$ ipython --no-banner

In [1]: import numpy as np

In [2]: from numpy import linalg as LA

In [3]: np.set_printoptions(precision=2, suppress=True, linewidth=120)

In [4]: def rd(a):
   ...:     return np.round(a, 2) + 0
   ...: 

In [5]: A = np.load("out14.npy")

In [6]: A
Out[6]: 
array([[ 1.2 , -0.8 , -0.4 ],
       [ 0.9 ,  0.4 , -0.7 ],
       [ 0.5 , -1.4 , -0.9 ],
       [ 0.89,  0.41, -0.7 ]])

In [7]: other = np.c_[A[:, :1] @ np.array([[2]]), np.array([5, 2, 3, 5])]

In [8]: other
Out[8]: 
array([[2.4 , 5.  ],
       [1.8 , 2.  ],
       [1.  , 3.  ],
       [1.78, 5.  ]])

In [9]: LA.matrix_rank(other)
Out[9]: np.int64(2)

In [10]: rd(LA.norm(LA.qr(A)[0].T @ other, axis=0) ** 2 / ((other ** 2).sum(axis=0) + 1e-12))
Out[10]: array([1.  , 0.93])

In [11]: rd(LA.norm(other - A @ LA.lstsq(A, other)[0], axis=0))
Out[11]: array([0.  , 2.15])

In [12]: x = np.array([2, 5])

In [13]: y = other @ x

In [14]: rd(LA.pinv(other) @ other)
Out[14]: 
array([[1., 0.],
       [0., 1.]])

In [15]: rd(LA.solve(other.T @ other, other.T @ y))
Out[15]: array([2., 5.])

In [16]: rd(LA.lstsq(other, y)[0])
Out[16]: array([2., 5.])

In [17]: rng = np.random.default_rng(7195)

In [18]: y = y + 0.02 * rng.normal(size=4)

In [19]: rd(y)
Out[19]: array([29.82, 13.63, 17.03, 28.58])

In [20]: beta, *_ = LA.lstsq(other, y)

In [21]: rd(LA.norm(y - other @ beta))
Out[21]: np.float64(0.03)

In [22]: rd(beta)
Out[22]: array([2.01, 5.  ])

In [23]: beta.round()
Out[23]: array([2., 5.])

In [24]: z = rng.permutation(3)

In [25]: other = A[:, z] * rng.choice([-1, 1], 3)

In [26]: other
Out[26]: 
array([[-1.2 , -0.8 ,  0.4 ],
       [-0.9 ,  0.4 ,  0.7 ],
       [-0.5 , -1.4 ,  0.9 ],
       [-0.89,  0.41,  0.7 ]])

In [27]: U, _, Vh = LA.svd(A.T @ other)

In [28]: rd(U @ Vh)
Out[28]: 
array([[-1.,  0.,  0.],
       [ 0.,  1.,  0.],
       [ 0.,  0., -1.]])

In [29]: rd(LA.lstsq(A, other)[0])
Out[29]: 
array([[-1.,  0.,  0.],
       [ 0.,  1.,  0.],
       [ 0.,  0., -1.]])

In [30]: x = np.array([1, 0, 1])

In [31]: y = A @ x

In [32]: rd(y)
Out[32]: array([ 0.8 ,  0.2 , -0.4 ,  0.19])

In [33]: rd(LA.solve(A.T @ A, A.T @ y))
Out[33]: array([1., 0., 1.])

In [34]: y = y + 0.3 * rng.normal(size=4)

In [35]: rd(y)
Out[35]: array([ 0.97,  0.07, -0.79,  0.14])

In [36]: beta, *_ = LA.lstsq(A, y)

In [37]: rd(beta)
Out[37]: array([1.35, 0.02, 1.59])

In [38]: [round(float(LA.norm(LA.solve(A.T @ A + lam * np.eye(3), A.T @ y))), 2) for lam in (0, 1, 10, 100)]
Out[38]: [2.09, 0.54, 0.09, 0.01]

In [39]: rd(A.T @ (y - A @ beta))
Out[39]: array([0., 0., 0.])

In [40]: P = A @ LA.solve(A.T @ A, A.T)

In [41]: np.allclose(P @ P, P)
Out[41]: True

In [42]: X = np.load("x.npy")

In [43]: X
Out[43]: 
array([[4., 1., 1.],
       [1., 4., 1.],
       [1., 1., 4.]])

In [44]: # equal to its transpose

In [45]: rd(LA.det(2 * X)), rd(LA.det(X))
Out[45]: (np.float64(432.0), np.float64(54.0))

In [46]: np.kron(np.eye(2, dtype=int), X)
Out[46]: 
array([[4., 1., 1., 0., 0., 0.],
       [1., 4., 1., 0., 0., 0.],
       [1., 1., 4., 0., 0., 0.],
       [0., 0., 0., 4., 1., 1.],
       [0., 0., 0., 1., 4., 1.],
       [0., 0., 0., 1., 1., 4.]])

In [47]: rd(LA.det(X.T))
Out[47]: np.float64(54.0)

In [48]: z = rng.permutation(3)

In [49]: other = X[:, z] * rng.choice([-1, 1], 3)

In [50]: other
Out[50]: 
array([[-1.,  1.,  4.],
       [-4.,  1.,  1.],
       [-1.,  4.,  1.]])

In [51]: U, _, Vh = LA.svd(X.T @ other)

In [52]: z
Out[52]: array([1, 2, 0])

In [53]: f, v = other[2], other[0]

In [54]: f @ v
Out[54]: np.float64(9.0)

In [55]: f @ f
Out[55]: np.float64(18.0)

In [56]: pr = (f @ v) / (f @ f) * f

In [57]: LA.matrix_rank(np.outer(f, v))
Out[57]: np.int64(1)

In [58]: v - pr
Out[58]: array([-0.5, -1. ,  3.5])

In [59]: x = np.ones(3)

In [60]: for _ in range(5):
    ...:     x = X @ x
    ...:     x /= LA.norm(x)
    ...:     print(round(x @ X @ x, 2))
    ...: 
6.0
6.0
6.0
6.0
6.0

In [61]: rd(LA.eigvalsh(X)[-1])
Out[61]: np.float64(6.0)

In [62]: rd(x)
Out[62]: array([0.58, 0.58, 0.58])

In [63]: data = np.abs(np.array([[2, 1], [1, 2]])) + np.eye(2)

In [64]: data = data / data.sum(axis=1, keepdims=True)

In [65]: data
Out[65]: 
array([[0.75, 0.25],
       [0.25, 0.75]])

In [66]: x = np.array([-3, 1])

In [67]: y = data @ x

In [68]: y
Out[68]: array([-2.,  0.])

In [69]: rd(LA.solve(data, y + data[:, 1]))
Out[69]: array([-3.,  2.])

In [70]: rd(LA.solve(data, 4 * y))
Out[70]: array([-12.,   4.])

In [71]: rd(LA.solve(data.T, data[1]))
Out[71]: array([0., 1.])

In [72]: t = np.radians(142)

In [73]: Rm = np.eye(3)

In [74]: Rm[2, 2] = Rm[1, 1] = np.cos(t)

In [75]: Rm[2, 1], Rm[1, 2] = -np.sin(t), np.sin(t)

In [76]: rd(Rm)
Out[76]: 
array([[ 1.  ,  0.  ,  0.  ],
       [ 0.  , -0.79,  0.62],
       [ 0.  , -0.62, -0.79]])

In [77]: other = X @ Rm.T

In [78]: np.allclose(LA.norm(X, axis=1), LA.norm(other, axis=1))
Out[78]: True

In [79]: np.allclose(X @ X.T, other @ other.T)
Out[79]: True

In [80]: F = np.minimum.outer(np.arange(1, 3), np.arange(1, 3)) * 4

In [81]: F
Out[81]: 
array([[4, 4],
       [4, 8]])

In [82]: # symmetric, so the eigenvalues are real

In [83]: vals, vecs = LA.eig(F)

In [84]: rd(np.sort(LA.eigvals(F.T)))
Out[84]: array([ 1.53, 10.47])

In [85]: rd(np.prod(vals))
Out[85]: np.float64(16.0)

In [86]: rd(np.sort(LA.eigvals(LA.inv(F))))
Out[86]: array([0.1 , 0.65])

In [87]: z = rng.permutation(2)

In [88]: z
Out[88]: array([1, 0])

In [89]: other = F[z][:, z]

In [90]: rd(np.sort(np.abs(LA.eigvals(other))))
Out[90]: array([ 1.53, 10.47])

In [91]: np.trace(other)
Out[91]: np.int64(12)

In [92]: rd(LA.det(other)), rd(LA.det(F[z]))
Out[92]: (np.float64(16.0), np.float64(-16.0))

In [93]: np.diag(other)
Out[93]: array([8, 4])

In [94]: m1 = np.load("data.npy")

In [95]: m1
Out[95]: 
array([[-2,  0],
       [ 0, -7]])

In [96]: # triangular: eigenvalues sit on the diagonal

In [97]: blk = np.stack([m1, -3 * m1, m1[::-1]])

In [98]: rd(LA.norm(blk, axis=(1, 2)))
Out[98]: array([ 7.28, 21.84,  7.28])

In [99]: np.einsum("bij,cij->bc", blk, blk)
Out[99]: 
array([[  53, -159,    0],
       [-159,  477,    0],
       [   0,    0,   53]])

In [100]: LA.matrix_rank(blk.reshape(3, -1))
Out[100]: np.int64(2)

In [101]: blk.sum(axis=0)
Out[101]: 
array([[ 4, -7],
       [-2, 14]])

In [102]: LA.matrix_rank(blk)
Out[102]: array([2, 2, 2])

In [103]: m1.T @ m1
Out[103]: 
array([[ 4,  0],
       [ 0, 49]])

In [104]: rd(LA.norm(m1, axis=0))
Out[104]: array([2., 7.])

In [105]: m1[:, 0] @ m1[:, 1]
Out[105]: np.int64(0)

In [106]: m1 @ m1.T
Out[106]: 
array([[ 4,  0],
       [ 0, 49]])

In [107]: m1 @ m1
Out[107]: 
array([[ 4,  0],
       [ 0, 49]])

In [108]: rd(LA.det(m1))
Out[108]: np.float64(14.0)

In [109]: x = np.array([-1, 3])

In [110]: h = np.maximum(m1 @ x, 0)

In [111]: m1 * (h > 1e-9)[:, None]
Out[111]: 
array([[-2,  0],
       [ 0,  0]])

In [112]: m1.T @ h
Out[112]: array([-4,  0])

In [113]: np.flatnonzero(h > 1e-9)
Out[113]: array([0])

In [114]: feats = np.array([[-4, -5, -3],
     ...:     [-7, -1, 6],
     ...:     [-6, 4, 2],
     ...:     [3, -4, -9],
     ...:     [0, 0, 0],
     ...:     [0, 0, 0],
     ...:     [0, 0, 0],
     ...:     [0, 0, 0],
     ...:     [4, 1, -13],
     ...:     [3, -4, -9],
     ...:     [0, 0, 0],
     ...:     [0, 0, 0]])

In [115]: other = np.c_[feats[:, :2] @ np.array([[2, -2], [-1, 1]]), np.array([-1, 3, 3, 0, -3, -3, -2, -3, 0, -2, -2, -3])]

In [116]: other
Out[116]: 
array([[ -3,   3,  -1],
       [-13,  13,   3],
       [-16,  16,   3],
       [ 10, -10,   0],
       [  0,   0,  -3],
       [  0,   0,  -3],
       [  0,   0,  -2],
       [  0,   0,  -3],
       [  7,  -7,   0],
       [ 10, -10,  -2],
       [  0,   0,  -2],
       [  0,   0,  -3]])

In [117]: rd(LA.norm(other - feats @ LA.lstsq(feats, other)[0], axis=0))
Out[117]: array([0.  , 0.  , 7.05])

In [118]: rd(LA.lstsq(feats, other[:, 0])[0])
Out[118]: array([ 2., -1.,  0.])

In [119]: gram = np.cov(other, rowvar=False)

In [120]: rd(np.corrcoef(other[:, 2], other[:, 1])[0, 1])
Out[120]: np.float64(0.58)

In [121]: rd(np.corrcoef(other.T))
Out[121]: 
array([[ 1.  , -1.  , -0.58],
       [-1.  ,  1.  ,  0.58],
       [-0.58,  0.58,  1.  ]])

In [122]: np.argwhere(np.triu(np.abs(np.corrcoef(other.T)) > 0.8, 1))
Out[122]: array([[0, 1]])

In [123]: D = LA.norm(feats[:, None] - feats[None], axis=-1)

In [124]: np.flatnonzero(D[5] < D.mean() / 2)
Out[124]: array([ 4,  5,  6,  7, 10, 11])

In [125]: LA.matrix_rank(D ** 2)
Out[125]: np.int64(5)

In [126]: (D + 1e9 * np.eye(12)).round(6).argmin(axis=1)
Out[126]: array([4, 2, 1, 9, 5, 4, 4, 4, 3, 3, 4, 4])

In [127]: rd(D[5])
Out[127]: array([ 7.07,  9.27,  7.48, 10.3 ,  0.  ,  0.  ,  0.  ,  0.  , 13.64, 10.3 ,  0.  ,  0.  ])

In [128]: D[5].round(6).argsort(kind="stable")[:4]
Out[128]: array([4, 5, 6, 7])

In [129]: rd(LA.norm(feats, axis=1))
Out[129]: array([ 7.07,  9.27,  7.48, 10.3 ,  0.  ,  0.  ,  0.  ,  0.  , 13.64, 10.3 ,  0.  ,  0.  ])
